$ ipython --no-banner

In [1]: import numpy as np

In [2]: import numpy.linalg as la

In [3]: np.set_printoptions(precision=1, suppress=True, linewidth=200)

In [4]: rng = np.random.default_rng(895)

In [5]: idx = rng.integers(0, 2, 4)

In [6]: X = np.triu((idx[:, None] == idx) & (rng.random((4, 4)) < 0.8), 1).astype(int)

In [7]: X += X.T

In [8]: X
Out[8]: 
array([[0, 1, 1, 0],
       [1, 0, 1, 0],
       [1, 1, 0, 0],
       [0, 0, 0, 0]])

In [9]: np.unique(X.round(6), axis=0).shape
Out[9]: (4, 4)

In [10]: np.round(np.trace(la.pinv(X) @ X), 1)
Out[10]: np.float64(3.0)

In [11]: try:
    ...:     la.inv(X)
    ...: except la.LinAlgError as e:
    ...:     print(e)
    ...: 
Singular matrix

In [12]: np.round(X @ la.pinv(X) @ X, 1) + 0
Out[12]: 
array([[0., 1., 1., 0.],
       [1., 0., 1., 0.],
       [1., 1., 0., 0.],
       [0., 0., 0., 0.]])

In [13]: X @ X
Out[13]: 
array([[2, 1, 1, 0],
       [1, 2, 1, 0],
       [1, 1, 2, 0],
       [0, 0, 0, 0]])

In [14]: np.trace(X @ X @ X) // 6
Out[14]: np.int64(1)

In [15]: X.sum(axis=0)
Out[15]: array([2, 2, 2, 0])

In [16]: np.argwhere(np.triu(X))
Out[16]: 
array([[0, 1],
       [0, 2],
       [1, 2]])

In [17]: low = np.diag(X.sum(axis=1)) - X

In [18]: low @ np.ones(4)
Out[18]: array([0., 0., 0., 0.])

In [19]: low
Out[19]: 
array([[ 2, -1, -1,  0],
       [-1,  2, -1,  0],
       [-1, -1,  2,  0],
       [ 0,  0,  0,  0]])

In [20]: (la.eigvalsh(low) < 1e-8).sum()
Out[20]: np.int64(2)

In [21]: ev, V = la.eigvalsh(X)
---------------------------------------------------------------------------
ValueError                                Traceback (most recent call last)
Cell In[21], line 1
----> 1 ev, V = la.eigvalsh(X)

ValueError: too many values to unpack (expected 2)

In [22]: ev, V = la.eigh(X)

In [23]: la.svd(X, compute_uv=False)
Out[23]: array([2., 1., 1., 0.])

In [24]: np.abs(V[:, -1])
Out[24]: array([0.6, 0.6, 0.6, 0. ])

In [25]: np.round(V.T @ X @ V, 1) + 0
Out[25]: 
array([[-1.,  0.,  0.,  0.],
       [ 0., -1.,  0.,  0.],
       [ 0.,  0.,  0.,  0.],
       [ 0.,  0.,  0.,  2.]])
